% ipython --no-banner

In [1]: import numpy as np

In [2]: np.set_printoptions(suppress=True, linewidth=100)

In [3]: other = np.array([[-3, -1, -3, 5, 4, -3, -5, 5, -1, -3],
   ...:     [4, -3, 5, -2, -1, 3, 1, 1, -4, -4],
   ...:     [5, -1, 0, 1, -3, 4, 5, -5, -3, 4],
   ...:     [4, 3, 2, -2, 2, 2, 1, 3, 3, 0],
   ...:     [4, 0, 0, 2, 1, -2, 2, -4, 5, 5],
   ...:     [-2, 5, 4, -5, -3, -3, -2, -3, -2, 1],
   ...:     [2, 0, -2, 2, 4, 5, -1, -3, 3, 1],
   ...:     [-2, 3, -4, 3, 1, 2, -1, -1, 5, -2],
   ...:     [-1, 1, -5, -5, -1, -4, -2, -5, 0, 0],
   ...:     [-3, -1, 0, 2, 1, -4, -3, 2, -3, 1]])

In [4]: X = np.triu(other)

In [5]: X
Out[5]: 
array([[-3, -1, -3,  5,  4, -3, -5,  5, -1, -3],
       [ 0, -3,  5, -2, -1,  3,  1,  1, -4, -4],
       [ 0,  0,  0,  1, -3,  4,  5, -5, -3,  4],
       [ 0,  0,  0, -2,  2,  2,  1,  3,  3,  0],
       [ 0,  0,  0,  0,  1, -2,  2, -4,  5,  5],
       [ 0,  0,  0,  0,  0, -3, -2, -3, -2,  1],
       [ 0,  0,  0,  0,  0,  0, -1, -3,  3,  1],
       [ 0,  0,  0,  0,  0,  0,  0, -1,  5, -2],
       [ 0,  0,  0,  0,  0,  0,  0,  0,  0,  0],
       [ 0,  0,  0,  0,  0,  0,  0,  0,  0,  1]])

In [6]: # triangular

In [7]: other = X[0, 0] * X[1:] - np.outer(X[1:, 0], X[0])

In [8]: other
Out[8]: 
array([[  0,   9, -15,   6,   3,  -9,  -3,  -3,  12,  12],
       [  0,   0,   0,  -3,   9, -12, -15,  15,   9, -12],
       [  0,   0,   0,   6,  -6,  -6,  -3,  -9,  -9,   0],
       [  0,   0,   0,   0,  -3,   6,  -6,  12, -15, -15],
       [  0,   0,   0,   0,   0,   9,   6,   9,   6,  -3],
       [  0,   0,   0,   0,   0,   0,   3,   9,  -9,  -3],
       [  0,   0,   0,   0,   0,   0,   0,   3, -15,   6],
       [  0,   0,   0,   0,   0,   0,   0,   0,   0,   0],
       [  0,   0,   0,   0,   0,   0,   0,   0,   0,  -3]])

In [9]: np.flatnonzero(~other.round(6).any(axis=1))
Out[9]: array([7])

In [10]: np.linalg.matrix_rank(other), np.linalg.matrix_rank(X)
Out[10]: (np.int64(8), np.int64(9))

In [11]: left, s, VT = np.linalg.svd(X)

In [12]: evecs = VT[:(s > 1e-8).sum()]

In [13]: rng = np.random.default_rng(949585)

In [14]: vec = X[7] + 4 * X[0] + rng.integers(2) * np.eye(10)[3]

In [15]: vec
Out[15]: array([-12.,  -4., -12.,  21.,  16., -12., -20.,  19.,   1., -14.])

In [16]: np.round(evecs.T @ evecs, 2) + 0
Out[16]: 
array([[ 0.61,  0.42,  0.25,  0.  ,  0.  ,  0.  ,  0.  ,  0.  ,  0.  ,  0.  ],
       [ 0.42,  0.55, -0.27,  0.  ,  0.  ,  0.  ,  0.  ,  0.  ,  0.  ,  0.  ],
       [ 0.25, -0.27,  0.84,  0.  ,  0.  ,  0.  ,  0.  ,  0.  ,  0.  ,  0.  ],
       [ 0.  ,  0.  ,  0.  ,  1.  ,  0.  ,  0.  ,  0.  ,  0.  ,  0.  ,  0.  ],
       [ 0.  ,  0.  ,  0.  ,  0.  ,  1.  ,  0.  ,  0.  ,  0.  ,  0.  ,  0.  ],
       [ 0.  ,  0.  ,  0.  ,  0.  ,  0.  ,  1.  ,  0.  ,  0.  ,  0.  ,  0.  ],
       [ 0.  ,  0.  ,  0.  ,  0.  ,  0.  ,  0.  ,  1.  ,  0.  ,  0.  ,  0.  ],
       [ 0.  ,  0.  ,  0.  ,  0.  ,  0.  ,  0.  ,  0.  ,  1.  ,  0.  ,  0.  ],
       [ 0.  ,  0.  ,  0.  ,  0.  ,  0.  ,  0.  ,  0.  ,  0.  ,  1.  ,  0.  ],
       [ 0.  ,  0.  ,  0.  ,  0.  ,  0.  ,  0.  ,  0.  ,  0.  ,  0.  ,  1.  ]])

In [17]: np.allclose(evecs.T @ evecs @ vec, vec)
Out[17]: True

In [18]: r = np.linalg.matrix_rank(X)

In [19]: r
Out[19]: np.int64(9)

In [20]: ns = np.linalg.svd(X)[2][r:].T

In [21]: [int(np.linalg.matrix_rank(X[:, :j + 1])) for j in range(10)]
Out[21]: [1, 2, 2, 3, 4, 5, 6, 7, 8, 9]

In [22]: np.round(X @ ns, 2) + 0
Out[22]: 
array([[0.],
       [0.],
       [0.],
       [0.],
       [0.],
       [0.],
       [0.],
       [0.],
       [0.],
       [0.]])

In [23]: ns.shape
Out[23]: (10, 1)

In [24]: np.round(ns[:, 0] / ns[np.abs(ns[:, 0]).round(6).argmax(), 0], 2) + 0
Out[24]: array([-0.93,  1.  ,  0.6 ,  0.  ,  0.  ,  0.  ,  0.  ,  0.  ,  0.  ,  0.  ])

In [25]: idx = rng.permutation(10)

In [26]: idx
Out[26]: array([9, 3, 0, 1, 5, 4, 6, 7, 8, 2])

In [27]: other = X[idx][:, idx]

In [28]: other
Out[28]: 
array([[ 1,  0,  0,  0,  0,  0,  0,  0,  0,  0],
       [ 0, -2,  0,  0,  2,  2,  1,  3,  3,  0],
       [-3,  5, -3, -1, -3,  4, -5,  5, -1, -3],
       [-4, -2,  0, -3,  3, -1,  1,  1, -4,  5],
       [ 1,  0,  0,  0, -3,  0, -2, -3, -2,  0],
       [ 5,  0,  0,  0, -2,  1,  2, -4,  5,  0],
       [ 1,  0,  0,  0,  0,  0, -1, -3,  3,  0],
       [-2,  0,  0,  0,  0,  0,  0, -1,  5,  0],
       [ 0,  0,  0,  0,  0,  0,  0,  0,  0,  0],
       [ 4,  1,  0,  0,  4, -3,  5, -5, -3,  0]])

In [29]: np.round(np.linalg.det(other), 2), round(float(np.linalg.det(X[idx])), 2)
Out[29]: (np.float64(0.0), 0.0)

In [30]: np.round(np.sort(np.abs(np.linalg.eigvals(other))), 2)
Out[30]: array([0., 0., 1., 1., 1., 1., 2., 3., 3., 3.])

In [31]: np.trace(other)
Out[31]: np.int64(-11)

In [32]: W = np.array([[0, -2, -2, -2, 2, 0],
    ...:     [2, 0, -1, 2, -2, -2],
    ...:     [1, 2, -1, 2, 1, -1],
    ...:     [1, 0, -1, 1, -2, 2],
    ...:     [2, 0, -1, -1, 1, 0],
    ...:     [1, -1, 1, 2, -1, 2],
    ...:     [-1, 1, 2, -1, 0, 2],
    ...:     [-1, -2, -1, -2, -1, 2],
    ...:     [0, 0, 2, -1, 1, 1],
    ...:     [0, 0, -2, -1, -2, 0]])

In [33]: coef = np.array([0, 0, 0, 3, 1, 2])

In [34]: hid = np.maximum(X @ W + coef, 0)

In [35]: hid
Out[35]: 
array([[ 5,  0,  0,  0,  0, 10],
       [ 0,  6,  5, 17, 15,  5],
       [ 0, 11,  7, 19,  0,  9],
       [ 0,  0,  7,  0,  5, 13],
       [ 2, 12,  5,  0,  3,  0],
       [ 2,  7,  0,  6,  3,  0],
       [ 4,  5,  5,  6,  5,  0],
       [ 1,  2, 15,  2, 11,  5],
       [ 0,  0,  0,  3,  1,  2],
       [ 0,  0,  0,  2,  0,  2]])

In [36]: basis = np.array([[3, 1], [3, 3], [3, 1], [-3, -1], [-2, -3], [1, 0]])

In [37]: hid @ basis
Out[37]: 
array([[ 25,   5],
       [-43, -39],
       [  6,  21],
       [ 24,  -8],
       [ 51,  34],
       [  3,   8],
       [ 14,   3],
       [ 31, -13],
       [ -9,  -6],
       [ -4,  -2]])

In [38]: arr = np.array([[4, -4, 0, -2, 6, 10, -6, 6, -4, -6, 0],
    ...:     [2, 3, 0, -1, -2, -10, 7, -2, 8, 2, 0],
    ...:     [12, -4, 0, -6, 10, 6, -2, 10, 4, -10, 0],
    ...:     [-2, 4, 0, 1, -5, -11, 7, -5, 6, 5, 0]])

In [39]: # null space of dimension 9

In [40]: other = arr[0, 0] * arr[1:] - np.outer(arr[1:, 0], arr[0])

In [41]: other
Out[41]: 
array([[  0,  20,   0,   0, -20, -60,  40, -20,  40,  20,   0],
       [  0,  32,   0,   0, -32, -96,  64, -32,  64,  32,   0],
       [  0,   8,   0,   0,  -8, -24,  16,  -8,  16,   8,   0]])

In [42]: np.linalg.matrix_rank(other), np.linalg.matrix_rank(arr)
Out[42]: (np.int64(1), np.int64(2))

In [43]: np.flatnonzero(~other.round(6).any(axis=1))
Out[43]: array([], dtype=int64)

In [44]: W = np.array([[0, 1],
    ...:     [-8, 9],
    ...:     [2, -8],
    ...:     [-7, -6],
    ...:     [-3, -5],
    ...:     [7, -3],
    ...:     [1, 4],
    ...:     [-1, 1],
    ...:     [-1, 9],
    ...:     [-9, 1],
    ...:     [-1, 0]])

In [45]: coef = np.array([0, -3])

In [46]: hid = np.maximum(other @ W + coef, 0)

In [47]: np.linalg.matrix_rank(hid)
Out[47]: np.int64(1)

In [48]: basis = np.array([[1, 1, 0], [1, 2, 2]])

In [49]: hid @ basis
Out[49]: 
array([[ 977, 1954, 1954],
       [1565, 3130, 3130],
       [ 389,  778,  778]])

In [50]: r = np.linalg.matrix_rank(arr)

In [51]: r
Out[51]: np.int64(2)

In [52]: ns = np.linalg.svd(arr)[2][r:].T

In [53]: [int(np.linalg.matrix_rank(np.delete(arr, i, axis=0))) for i in range(4)]
Out[53]: [2, 2, 2, 2]

In [54]: u = np.array([2, 2, 3])

In [55]: np.polyval(u, arr[0])
Out[55]: array([ 43,  27,   3,   7,  87, 223,  63,  87,  27,  63,   3])

In [56]: np.correlate(arr[0], arr[3], "full")
Out[56]: 
array([   0,   20,    4,  -44,   38,  -54,  120,   10,    4,   76, -292,   56,  -32,   -6,  120,
        -18,   30,  -28,  -16,   12,    0])

In [57]: J = np.load("block17.npy")

In [58]: J
Out[58]: 
array([[-17,  -1,  16,  10],
       [-13,   3,   9, -20],
       [-12,  -1,  10,   2],
       [  9,  -7,  -8,  22],
       [-25,  -1,  19,  -8],
       [ 40,  -1, -35,   0],
       [-13,  -1,  16,  26],
       [-40,   1,  32, -14]])

In [59]: np.linalg.cond(J) > 100
Out[59]: np.True_

In [60]: [round(float(x), 2) for x in np.linalg.svd(J, compute_uv=False)[:3]]
Out[60]: [90.09, 43.34, 6.13]

In [61]: u = np.array([-3, -3, -3, -3, 1, -1, -2, 2, -1, -3])

In [62]: data = -1 * np.eye(10) + np.outer(u, u)

In [63]: data
Out[63]: 
array([[ 8.,  9.,  9.,  9., -3.,  3.,  6., -6.,  3.,  9.],
       [ 9.,  8.,  9.,  9., -3.,  3.,  6., -6.,  3.,  9.],
       [ 9.,  9.,  8.,  9., -3.,  3.,  6., -6.,  3.,  9.],
       [ 9.,  9.,  9.,  8., -3.,  3.,  6., -6.,  3.,  9.],
       [-3., -3., -3., -3.,  0., -1., -2.,  2., -1., -3.],
       [ 3.,  3.,  3.,  3., -1.,  0.,  2., -2.,  1.,  3.],
       [ 6.,  6.,  6.,  6., -2.,  2.,  3., -4.,  2.,  6.],
       [-6., -6., -6., -6.,  2., -2., -4.,  3., -2., -6.],
       [ 3.,  3.,  3.,  3., -1.,  1.,  2., -2.,  0.,  3.],
       [ 9.,  9.,  9.,  9., -3.,  3.,  6., -6.,  3.,  8.]])

In [64]: # symmetric, so the eigenvalues are real

In [65]: round(float(np.linalg.eigvalsh(data).min()), 2)
Out[65]: -1.0

In [66]: np.all(np.linalg.eigvalsh(data) > 0)
Out[66]: np.False_

In [67]: np.unravel_index(np.abs(data).argmax(), data.shape)
Out[67]: (np.int64(0), np.int64(1))

In [68]: data - data[0]
Out[68]: 
array([[  0.,   0.,   0.,   0.,   0.,   0.,   0.,   0.,   0.,   0.],
       [  1.,  -1.,   0.,   0.,   0.,   0.,   0.,   0.,   0.,   0.],
       [  1.,   0.,  -1.,   0.,   0.,   0.,   0.,   0.,   0.,   0.],
       [  1.,   0.,   0.,  -1.,   0.,   0.,   0.,   0.,   0.,   0.],
       [-11., -12., -12., -12.,   3.,  -4.,  -8.,   8.,  -4., -12.],
       [ -5.,  -6.,  -6.,  -6.,   2.,  -3.,  -4.,   4.,  -2.,  -6.],
       [ -2.,  -3.,  -3.,  -3.,   1.,  -1.,  -3.,   2.,  -1.,  -3.],
       [-14., -15., -15., -15.,   5.,  -5., -10.,   9.,  -5., -15.],
       [ -5.,  -6.,  -6.,  -6.,   2.,  -2.,  -4.,   4.,  -3.,  -6.],
       [  1.,   0.,   0.,   0.,   0.,   0.,   0.,   0.,   0.,  -1.]])

In [69]: np.allclose(data @ data.T, data.T @ data)
Out[69]: True

In [70]: np.round(np.sort(np.abs(np.linalg.eigvals(data))), 2)
Out[70]: array([ 1.,  1.,  1.,  1.,  1.,  1.,  1.,  1.,  1., 55.])

In [71]: np.trace(data)
Out[71]: np.float64(46.0)

In [72]: (data + data.T) / 2
Out[72]: 
array([[ 8.,  9.,  9.,  9., -3.,  3.,  6., -6.,  3.,  9.],
       [ 9.,  8.,  9.,  9., -3.,  3.,  6., -6.,  3.,  9.],
       [ 9.,  9.,  8.,  9., -3.,  3.,  6., -6.,  3.,  9.],
       [ 9.,  9.,  9.,  8., -3.,  3.,  6., -6.,  3.,  9.],
       [-3., -3., -3., -3.,  0., -1., -2.,  2., -1., -3.],
       [ 3.,  3.,  3.,  3., -1.,  0.,  2., -2.,  1.,  3.],
       [ 6.,  6.,  6.,  6., -2.,  2.,  3., -4.,  2.,  6.],
       [-6., -6., -6., -6.,  2., -2., -4.,  3., -2., -6.],
       [ 3.,  3.,  3.,  3., -1.,  1.,  2., -2.,  0.,  3.],
       [ 9.,  9.,  9.,  9., -3.,  3.,  6., -6.,  3.,  8.]])

In [73]: np.round(np.linalg.matrix_power(data, 3), 2)
Out[73]: 
array([[ 26738.,  26739.,  26739.,  26739.,  -8913.,   8913.,  17826., -17826.,   8913.,  26739.],
       [ 26739.,  26738.,  26739.,  26739.,  -8913.,   8913.,  17826., -17826.,   8913.,  26739.],
       [ 26739.,  26739.,  26738.,  26739.,  -8913.,   8913.,  17826., -17826.,   8913.,  26739.],
       [ 26739.,  26739.,  26739.,  26738.,  -8913.,   8913.,  17826., -17826.,   8913.,  26739.],
       [ -8913.,  -8913.,  -8913.,  -8913.,   2970.,  -2971.,  -5942.,   5942.,  -2971.,  -8913.],
       [  8913.,   8913.,   8913.,   8913.,  -2971.,   2970.,   5942.,  -5942.,   2971.,   8913.],
       [ 17826.,  17826.,  17826.,  17826.,  -5942.,   5942.,  11883., -11884.,   5942.,  17826.],
       [-17826., -17826., -17826., -17826.,   5942.,  -5942., -11884.,  11883.,  -5942., -17826.],
       [  8913.,   8913.,   8913.,   8913.,  -2971.,   2971.,   5942.,  -5942.,   2970.,   8913.],
       [ 26739.,  26739.,  26739.,  26739.,  -8913.,   8913.,  17826., -17826.,   8913.,  26738.]])

In [74]: np.allclose(data, data.T)
Out[74]: True

In [75]: round(float(np.abs(np.linalg.eigvals(data)).max()), 2)
Out[75]: 55.0

In [76]: left, s, VT = np.linalg.svd(data)

In [77]: np.argmax(s[:-1] / (s[1:] + 1e-6)) + 1
Out[77]: np.int64(1)

In [78]: s.round(2)
Out[78]: array([55.,  1.,  1.,  1.,  1.,  1.,  1.,  1.,  1.,  1.])

In [79]: other = left[:, :1] @ np.diag(s[:1]) @ VT[:1]

In [80]: round(float(np.linalg.norm(data - other) / np.linalg.norm(data)), 2)
Out[80]: 0.05

In [81]: np.linalg.matrix_rank(data, rtol=0.05)
Out[81]: np.int64(1)

In [82]: np.linalg.matrix_rank(other)
Out[82]: np.int64(1)

In [83]: round(float(np.linalg.norm(data - other, 2)), 2), np.round(s[1], 2)
Out[83]: (1.0, np.float64(1.0))

In [84]: other.round(2)
Out[84]: 
array([[ 8.84,  8.84,  8.84,  8.84, -2.95,  2.95,  5.89, -5.89,  2.95,  8.84],
       [ 8.84,  8.84,  8.84,  8.84, -2.95,  2.95,  5.89, -5.89,  2.95,  8.84],
       [ 8.84,  8.84,  8.84,  8.84, -2.95,  2.95,  5.89, -5.89,  2.95,  8.84],
       [ 8.84,  8.84,  8.84,  8.84, -2.95,  2.95,  5.89, -5.89,  2.95,  8.84],
       [-2.95, -2.95, -2.95, -2.95,  0.98, -0.98, -1.96,  1.96, -0.98, -2.95],
       [ 2.95,  2.95,  2.95,  2.95, -0.98,  0.98,  1.96, -1.96,  0.98,  2.95],
       [ 5.89,  5.89,  5.89,  5.89, -1.96,  1.96,  3.93, -3.93,  1.96,  5.89],
       [-5.89, -5.89, -5.89, -5.89,  1.96, -1.96, -3.93,  3.93, -1.96, -5.89],
       [ 2.95,  2.95,  2.95,  2.95, -0.98,  0.98,  1.96, -1.96,  0.98,  2.95],
       [ 8.84,  8.84,  8.84,  8.84, -2.95,  2.95,  5.89, -5.89,  2.95,  8.84]])
